% ipython --no-banner

In [1]: import numpy as np

In [2]: from numpy import linalg as LA

In [3]: np.set_printoptions(precision=4, suppress=True, linewidth=200)

In [4]: feats = np.load("layer9.npy")

In [5]: print(feats)
[[-1.  5.]
 [ 5. -2.]]

In [6]: ev, vecs = LA.eig(feats)

In [7]: print(np.sort(LA.eigvals(feats.T)))
[-6.5249  3.5249]

In [8]: print(ev)
[ 3.5249 -6.5249]

In [9]: print(np.prod(ev))
-23.0

In [10]: Y = LA.inv(feats)

In [11]: print(LA.inv(Y))
[[-1.  5.]
 [ 5. -2.]]

In [12]: print(np.round(feats @ Y, 4) + 0)
[[1. 0.]
 [0. 1.]]

In [13]: print(Y)
[[0.087  0.2174]
 [0.2174 0.0435]]

In [14]: print(LA.det(feats) * Y)
[[-2. -5.]
 [-5. -1.]]

In [15]: blk = np.stack([feats, -3 * feats, feats[::-1]])

In [16]: print(LA.matrix_rank(blk.reshape(3, -1)))
2

In [17]: print(blk.shape)
(3, 2, 2)

In [18]: M = np.load("a.npy")

In [19]: print(M)
[[1 0]
 [0 1]]

In [20]: rng = np.random.default_rng(57)

In [21]: Y = M + rng.integers(-2, 3, (2, 1)) @ rng.integers(-2, 3, (1, 2))

In [22]: print(Y)
[[-3  0]
 [ 2  1]]

In [23]: print(LA.matrix_rank(Y - M, tol=1e-8))
1

In [24]: print(LA.svd(M, compute_uv=False))
[1. 1.]

In [25]: print(LA.pinv(M))
[[1. 0.]
 [0. 1.]]

In [26]: print(np.round(LA.det(M.T), 4))
1.0

In [27]: print(round(float(LA.eigvals(M).sum().real), 4))
2.0

In [28]: print((M != 0).astype(int))
[[1 0]
 [0 1]]

In [29]: print(np.sort(LA.eigvals(M).real))
[1. 1.]

In [30]: data = np.loadtxt("dump.csv", delimiter=",")

In [31]: print(data)
[[ 3.  0.]
 [ 3.  0.]
 [ 0.  1.]
 [15.  0.]]

In [32]: print(data @ data.T)
[[  9.   9.   0.  45.]
 [  9.   9.   0.  45.]
 [  0.   0.   1.   0.]
 [ 45.  45.   0. 225.]]

In [33]: print(LA.norm(data, axis=0))
[15.5885  1.    ]

In [34]: O = data.astype(float).copy()

In [35]: for j in range(2):
    ...:     O[:, j] -= O[:, :j] @ (O[:, :j].T @ O[:, j])
    ...:     O[:, j] /= LA.norm(O[:, j])
    ...: 

In [36]: print(O)
[[0.1925 0.    ]
 [0.1925 0.    ]
 [0.     1.    ]
 [0.9623 0.    ]]

In [37]: arr = np.load("data.npy")

In [38]: print(arr)
[[ 0.96 -1.08  1.68]
 [-0.8   0.9  -1.4 ]
 [-0.16  0.18 -0.28]
 [-0.64  0.72 -1.12]]

In [39]: print(np.allclose(arr[:-1].T @ LA.lstsq(arr[:-1].T, arr[-1])[0], arr[-1]))
True

In [40]: print(round(float(np.trace(LA.pinv(arr) @ arr)), 4))
1.0

In [41]: Uu, sig, vt = LA.svd(arr)

In [42]: print(np.argmax(sig[:-1] / (sig[1:] + 1e-6)) + 1)
1

In [43]: Y = Uu[:, :1] @ np.diag(sig[:1]) @ vt[:1]

In [44]: print(Y)
[[ 0.96 -1.08  1.68]
 [-0.8   0.9  -1.4 ]
 [-0.16  0.18 -0.28]
 [-0.64  0.72 -1.12]]

In [45]: Y = arr + rng.integers(-2, 3, (4, 1)) @ rng.integers(-2, 3, (1, 3))

In [46]: print(Y)
[[-1.04 -3.08  3.68]
 [-2.8  -1.1   0.6 ]
 [-2.16 -1.82  1.72]
 [ 0.36  1.72 -2.12]]

In [47]: print(np.round(LA.svd(Y - arr, compute_uv=False), 4) + 0)
[6.245 0.    0.   ]

In [48]: print(np.abs(Y - arr).sum(axis=1))
[6. 6. 6. 3.]

In [49]: print(np.argsort(-LA.norm(arr, axis=0).round(6), kind="stable")[:3])
[2 1 0]

In [50]: print(LA.cond(arr) > 100)
True

In [51]: print(LA.matrix_rank(arr, rtol=0.1))
1

In [52]: rk = LA.matrix_rank(arr)

In [53]: print(rk)
1

In [54]: null = LA.svd(arr)[2][rk:].T

In [55]: print([int(LA.matrix_rank(np.delete(arr, i, axis=0))) for i in range(4)])
[1, 1, 1, 1]

In [56]: print([int(LA.matrix_rank(arr[:, :j + 1])) for j in range(3)])
[1, 1, 1]

In [57]: print(null.shape)
(3, 2)
